% python3 -q
>>> import numpy as np
>>> np.set_printoptions(suppress=True, linewidth=120)
>>> rd = lambda a: np.round(a, 3) + 0
>>> X = np.load("block12.npy")
>>> X
array([[-13.243,  12.267,  -3.428,  -7.9  ],
       [-14.701,  -5.491,   0.974, -12.36 ],
       [ 11.063,  16.608,  -0.218,  -1.317],
       [  1.6  ,   2.756, -19.74 ,   0.412],
       [ -4.27 , -15.192, -10.667,   6.098],
       [ -1.656,   2.772,  18.248,  -7.522],
       [ -5.294,   4.021,  15.227, -11.134],
       [ -0.441,  11.02 ,  15.117,   7.06 ],
       [ -7.841,  -1.15 ,  -3.677,  17.991],
       [ -2.257,  -7.682,  17.362,  -5.87 ],
       [ -4.804,  15.91 ,   3.496,  10.562],
       [  9.675,  -4.541,   5.482,  15.991],
       [ 12.065,  -8.341,  -5.501,  12.434],
       [  9.915,  -3.344,   7.26 , -15.421],
       [ 13.156,  -9.871,  10.06 ,  -5.317],
       [ -0.518,  18.293,   7.995,   1.083],
       [ -7.942,  17.571,   5.192,  -1.103],
       [  2.164,  17.037,  10.083,   1.842],
       [  5.235, -13.558,  -6.681, -12.006],
       [ -5.72 ,  -7.557,  16.1  ,   7.138],
       [  9.686,  13.395, -11.236,  -0.718],
       [ -1.626,   5.744, -18.094,  -6.079],
       [ 17.598,  -3.797,  -5.852,   6.453],
       [-13.627,  -6.532,  -4.458, -12.32 ],
       [ -3.408,  16.28 ,  -4.836,  -9.998],
       [  6.262,  10.176,  -4.427,  15.415],
       [  1.355,  15.611,  -7.082,  10.213],
       [ -4.677,   2.748, -15.334, -11.638],
       [  5.095,  19.207,  -1.901,  -1.226],
       [ -4.201,   1.186,  10.874, -16.208]])
>>> cen = (X - X.mean(axis=0)) / X.std(axis=0)
>>> rd(cen.std(axis=0))
array([1., 1., 1., 1.])
>>> b = np.linalg.lstsq(np.delete(cen, 3, axis=1), cen[:, 3])[0]
>>> np.abs(b).argmax()
np.int64(0)
